% python3 -q
>>> import numpy as np
>>> np.set_printoptions(precision=1, suppress=True, linewidth=200)
>>> tidy = lambda a: np.round(a, 1) + 0
>>> E = np.loadtxt("out1.csv", delimiter=",")
>>> tidy(E)
array([[ 0.5, -0.7, -0.7,  2.8],
       [ 3. ,  0.1,  0.1, -0.5],
       [ 0. , -0.4,  2.9,  0.6],
       [ 0. , -2.9, -0.2, -0.8]])
>>> rng = np.random.default_rng(1087)
>>> M2 = E + rng.integers(-2, 3, (4, 2)) @ rng.integers(-2, 3, (2, 4))
>>> tidy(M2)
array([[ 0.5, -0.7, -0.7,  2.8],
       [ 5. ,  0.1,  0.1, -2.5],
       [ 0. , -0.4,  4.9,  2.6],
       [ 2. , -2.9, -0.2, -2.8]])
>>> np.linalg.matrix_rank(M2 - E, tol=1e-8)
np.int64(2)
>>> tidy(np.linalg.svd(M2 - E, compute_uv=False))
array([4.4, 2.3, 0. , 0. ])
>>> np.abs(M2 - E).sum(axis=1)
array([0., 4., 4., 4.])
>>> X = np.load("arr.npy")
>>> X
array([[-3.,  0.,  0.],
       [ 0.,  1.,  3.],
       [ 0., -2., -1.]])
>>> M2 = np.array([[3, 3, 4], [2, 3, 3]])
>>> basis = np.kron(M2, X)
>>> tidy(np.linalg.norm(basis, 2)), tidy(np.linalg.norm(M2, 2) * np.linalg.norm(X, 2))
(np.float64(27.0), np.float64(27.0))
>>> def softmax(z):
...     e = np.exp(z - z.max(axis=-1, keepdims=True))
...     return e / e.sum(axis=-1, keepdims=True)
... 
>>> tidy(softmax(X[0]))
array([0. , 0.5, 0.5])
>>> tidy(softmax(X).sum(axis=1))
array([1., 1., 1.])
>>> S = X @ X.T / np.sqrt(3)
>>> tidy(softmax(S)[0] @ X)
array([-3.,  0.,  0.])
>>> softmax(S).round(6).argmax(axis=1)
array([0, 1, 2])
>>> tidy(softmax(S))
array([[1. , 0. , 0. ],
       [0. , 1. , 0. ],
       [0.1, 0. , 0.9]])
>>> np.linalg.matrix_rank(X)
np.int64(3)
>>> np.linalg.rank(X)
Traceback (most recent call last):
  File "<python-input-24>", line 1, in <module>
    np.linalg.rank(X)
    ^^^^^^^^^^^^^^
AttributeError: module 'numpy.linalg' has no attribute 'rank'
>>> np.zeros(3, 3)
Traceback (most recent call last):
  File "<python-input-25>", line 1, in <module>
    np.zeros(3, 3)
    ~~~~~~~~^^^^^^
TypeError: Cannot interpret '3' as a data type
>>> X[3]
Traceback (most recent call last):
  File "<python-input-26>", line 1, in <module>
    X[3]
    ~^^^
IndexError: index 3 is out of bounds for axis 0 with size 3
>>> tidy(X.mean(axis=0))
array([-1. , -0.3,  0.7])
>>> tidy(np.linalg.norm(X))
np.float64(4.9)
